In [1]: import numpy as np

In [2]: np.set_printoptions(precision=2, suppress=True, linewidth=100)

In [3]: tidy = lambda a: np.round(a, 2) + 0

In [4]: rng = np.random.default_rng(545)

In [5]: K = (rng.random((5, 5)) < 0.3) + np.eye(5)

In [6]: K /= K.sum(axis=1, keepdims=True)

In [7]: print(tidy(K))
[[1.   0.   0.   0.   0.  ]
 [0.17 0.33 0.17 0.17 0.17]
 [0.   0.   0.67 0.33 0.  ]
 [0.5  0.   0.   0.5  0.  ]
 [0.33 0.   0.   0.   0.67]]

In [8]: # row-stochastic, so 1 is an eigenvalue

In [9]: z = rng.permutation(5)

In [10]: print(z)
[1 3 0 2 4]

In [11]: M2 = K[z][:, z]

In [12]: print(np.allclose(M2, K))
False

In [13]: print(tidy(np.linalg.det(M2)), tidy(np.linalg.det(K[z])))
0.07 -0.07

In [14]: print(tidy(np.trace(M2)))
3.17

In [15]: print(tidy(np.diag(M2)))
[0.33 0.5  1.   0.67 0.67]

In [16]: print(tidy(np.sort(np.abs(np.linalg.eigvals(M2)))))
[0.33 0.5  0.67 0.67 1.  ]

In [17]: x0 = np.array([3, 3, 2, 2, 2])

In [18]: rhs = K @ x0

In [19]: print(tidy(rhs))
[3.   2.5  2.   2.5  2.33]

In [20]: print(tidy(np.linalg.solve(K, rhs + K[:, 0])))
[4. 3. 2. 2. 2.]

In [21]: print(tidy(np.linalg.solve(K, rhs)))
[3. 3. 2. 2. 2.]

In [22]: print(tidy(np.linalg.solve(K, 4 * rhs)))
[12. 12.  8.  8.  8.]

In [23]: print(np.abs(K).max())
1.0

In [24]: print(K.shape)
(5, 5)

In [25]: print(np.count_nonzero(K))
12

In [26]: print(np.linalg.matrix_rank(K))
5

In [27]: print(tidy(np.linalg.svd(K, compute_uv=False)))
[1.24 0.8  0.65 0.38 0.31]

In [28]: M2 = np.array([[-1, 2], [0, -1]])

In [29]: cent = np.kron(M2, K)

In [30]: print(tidy(np.linalg.norm(cent, 2)), tidy(np.linalg.norm(M2, 2) * np.linalg.norm(K, 2)))
2.99 2.99

In [31]: print(tidy(cent))
[[-1.    0.    0.    0.    0.    2.    0.    0.    0.    0.  ]
 [-0.17 -0.33 -0.17 -0.17 -0.17  0.33  0.67  0.33  0.33  0.33]
 [ 0.    0.   -0.67 -0.33  0.    0.    0.    1.33  0.67  0.  ]
 [-0.5   0.    0.   -0.5   0.    1.    0.    0.    1.    0.  ]
 [-0.33  0.    0.    0.   -0.67  0.67  0.    0.    0.    1.33]
 [ 0.    0.    0.    0.    0.   -1.    0.    0.    0.    0.  ]
 [ 0.    0.    0.    0.    0.   -0.17 -0.33 -0.17 -0.17 -0.17]
 [ 0.    0.    0.    0.    0.    0.    0.   -0.67 -0.33  0.  ]
 [ 0.    0.    0.    0.    0.   -0.5   0.    0.   -0.5   0.  ]
 [ 0.    0.    0.    0.    0.   -0.33  0.    0.    0.   -0.67]]

In [32]: th = np.radians(180)

In [33]: r_ = np.eye(10)

In [34]: r_[6, 6] = r_[1, 1] = np.cos(th)

In [35]: r_[6, 1], r_[1, 6] = -np.sin(th), np.sin(th)

In [36]: print(tidy(r_))
[[ 1.  0.  0.  0.  0.  0.  0.  0.  0.  0.]
 [ 0. -1.  0.  0.  0.  0.  0.  0.  0.  0.]
 [ 0.  0.  1.  0.  0.  0.  0.  0.  0.  0.]
 [ 0.  0.  0.  1.  0.  0.  0.  0.  0.  0.]
 [ 0.  0.  0.  0.  1.  0.  0.  0.  0.  0.]
 [ 0.  0.  0.  0.  0.  1.  0.  0.  0.  0.]
 [ 0.  0.  0.  0.  0.  0. -1.  0.  0.  0.]
 [ 0.  0.  0.  0.  0.  0.  0.  1.  0.  0.]
 [ 0.  0.  0.  0.  0.  0.  0.  0.  1.  0.]
 [ 0.  0.  0.  0.  0.  0.  0.  0.  0.  1.]]

In [37]: M2 = cent @ r_.T

In [38]: print(np.allclose(cent @ cent.T, M2 @ M2.T))
True

In [39]: print(tidy(np.linalg.svd(cent, compute_uv=False)), tidy(np.linalg.svd(M2, compute_uv=False)))
[2.99 1.94 1.57 0.91 0.74 0.51 0.33 0.27 0.16 0.13] [2.99 1.94 1.57 0.91 0.74 0.51 0.33 0.27 0.16 0.13]

In [40]: print(np.allclose(np.linalg.norm(cent, axis=1), np.linalg.norm(M2, axis=1)))
True

In [41]: print(tidy(np.abs(M2 - cent).max(axis=0)))
[0.   0.67 0.   0.   0.   0.   1.33 0.   0.   0.  ]

In [42]: print(tidy(M2))
[[-1.    0.    0.    0.    0.    2.    0.    0.    0.    0.  ]
 [-0.17  0.33 -0.17 -0.17 -0.17  0.33 -0.67  0.33  0.33  0.33]
 [ 0.    0.   -0.67 -0.33  0.    0.    0.    1.33  0.67  0.  ]
 [-0.5   0.    0.   -0.5   0.    1.    0.    0.    1.    0.  ]
 [-0.33  0.    0.    0.   -0.67  0.67  0.    0.    0.    1.33]
 [ 0.    0.    0.    0.    0.   -1.    0.    0.    0.    0.  ]
 [ 0.    0.    0.    0.    0.   -0.17  0.33 -0.17 -0.17 -0.17]
 [ 0.    0.    0.    0.    0.    0.    0.   -0.67 -0.33  0.  ]
 [ 0.    0.    0.    0.    0.   -0.5   0.    0.   -0.5   0.  ]
 [ 0.    0.    0.    0.    0.   -0.33  0.    0.    0.   -0.67]]

In [43]: print(tidy(np.linalg.det(r_)), np.trace(r_))
1.0 6.0
